% python3 -q
>>> import numpy as np
>>> np.set_printoptions(suppress=True, linewidth=140)
>>> E = np.loadtxt("x.csv", delimiter=",")
>>> E
array([[ 0.,  0.,  0., -6.,  0.,  0.],
       [ 0.,  0.,  0.,  0., -6., -3.],
       [ 0.,  0.,  0., -6.,  0., -3.],
       [ 0.,  0.,  0.,  2.,  0.,  0.],
       [ 0.,  0.,  0.,  0.,  2.,  1.],
       [ 0.,  0.,  0.,  2.,  0.,  1.]])
>>> # columns 0 and 1 are equal
>>> np.round(E @ np.linalg.pinv(E) @ E, 3) + 0
array([[ 0.,  0.,  0., -6.,  0.,  0.],
       [ 0.,  0.,  0.,  0., -6., -3.],
       [ 0.,  0.,  0., -6.,  0., -3.],
       [ 0.,  0.,  0.,  2.,  0.,  0.],
       [ 0.,  0.,  0.,  0.,  2.,  1.],
       [ 0.,  0.,  0.,  2.,  0.,  1.]])
>>> U, sigma, vt = np.linalg.svd(E)
>>> vecs = vt[:(sigma > 1e-8).sum()]
>>> rng = np.random.default_rng(9487)
>>> x = E[1] + 3 * E[2] + rng.integers(2) * np.eye(6)[5]
>>> x
array([  0.,   0.,   0., -18.,  -6., -12.])
>>> np.allclose(vecs.T @ vecs @ x, x)
True
>>> np.round(np.diag(vecs.T @ vecs), 3)
array([0., 0., 0., 1., 1., 1.])
>>> np.linalg.matrix_rank(np.vstack([E, x]))
np.int64(3)
>>> round(np.linalg.norm(x - vecs.T @ vecs @ x), 3)
np.float64(0.0)
>>> U, sigma, vt = np.linalg.svd(E)
>>> np.argmax(sigma[:-1] / (sigma[1:] + 1e-6)) + 1
np.int64(3)
>>> sigma.round(3)
array([9.32 , 7.029, 1.931, 0.   , 0.   , 0.   ])
>>> B = U[:, :3] @ np.diag(sigma[:3]) @ vt[:3]
>>> np.round(np.linalg.norm(E - B, 2), 3), sigma[3]
(np.float64(0.0), np.float64(0.0))
>>> round(np.linalg.norm(E - B) / np.linalg.norm(E), 3)
np.float64(0.0)
>>> round(float(np.abs(E - B).max()), 3)
0.0
>>> B.round(3) + 0
array([[ 0.,  0.,  0., -6.,  0.,  0.],
       [ 0.,  0.,  0.,  0., -6., -3.],
       [ 0.,  0.,  0., -6.,  0., -3.],
       [ 0.,  0.,  0.,  2.,  0.,  0.],
       [ 0.,  0.,  0.,  0.,  2.,  1.],
       [ 0.,  0.,  0.,  2.,  0.,  1.]])
